% ipython --no-banner

In [1]: import numpy as np

In [2]: from numpy import linalg as LA

In [3]: np.set_printoptions(precision=2, suppress=True, linewidth=200)

In [4]: def tidy(a):
   ...:     return np.round(a, 2) + 0
   ...: 

In [5]: X = np.load("m.npy")

In [6]: print(X)
[[-3.  3.  0.  3.]
 [-5.  5.  1.  4.]
 [ 1. -1.  4.  1.]
 [-1.  1. -1.  2.]]

In [7]: # rows and columns are dependent

In [8]: print(LA.lstsq(X[:-1].T, X[-1])[2])
3

In [9]: print(np.unique(X.round(6), axis=0).shape)
(4, 4)

In [10]: print(tidy(np.trace(LA.pinv(X) @ X)))
3.0

In [11]: print((X + X.T) / 2)
[[-3.  -1.   0.5  1. ]
 [-1.   5.   0.   2.5]
 [ 0.5  0.   4.   0. ]
 [ 1.   2.5  0.   2. ]]

In [12]: print(np.allclose(X, X.T))
False

In [13]: print(tidy(np.abs(LA.eigvals(X)).max()))
3.0

In [14]: print(tidy(LA.det(X)))
0.0

In [15]: print(np.trace(X))
8.0

In [16]: print(X @ X)
[[ -9.   9.   0.   9.]
 [-13.  13.   5.  14.]
 [  5.  -5.  14.   5.]
 [ -5.   5.  -5.   4.]]

In [17]: rk = LA.matrix_rank(X)

In [18]: print(rk)
3

In [19]: null = LA.svd(X)[2][rk:].T

In [20]: print(null.shape)
(4, 1)

In [21]: print(tidy(X @ null))
[[0.]
 [0.]
 [0.]
 [0.]]

In [22]: print(tidy(null @ null.T))
[[0.5 0.5 0.  0. ]
 [0.5 0.5 0.  0. ]
 [0.  0.  0.  0. ]
 [0.  0.  0.  0. ]]

In [23]: print(tidy(np.poly(X)))
[  1.  -8.  21. -18.   0.]

In [24]: print(np.einsum("ij,ji->", X, X))
22.0

In [25]: print(tidy(LA.norm(X, 2) / LA.norm(X)))
0.91

In [26]: print(np.argsort(-LA.norm(X, axis=0).round(6), kind="stable")[:3])
[0 1 3]

In [27]: print(LA.matrix_rank(X, rtol=0.1))
3
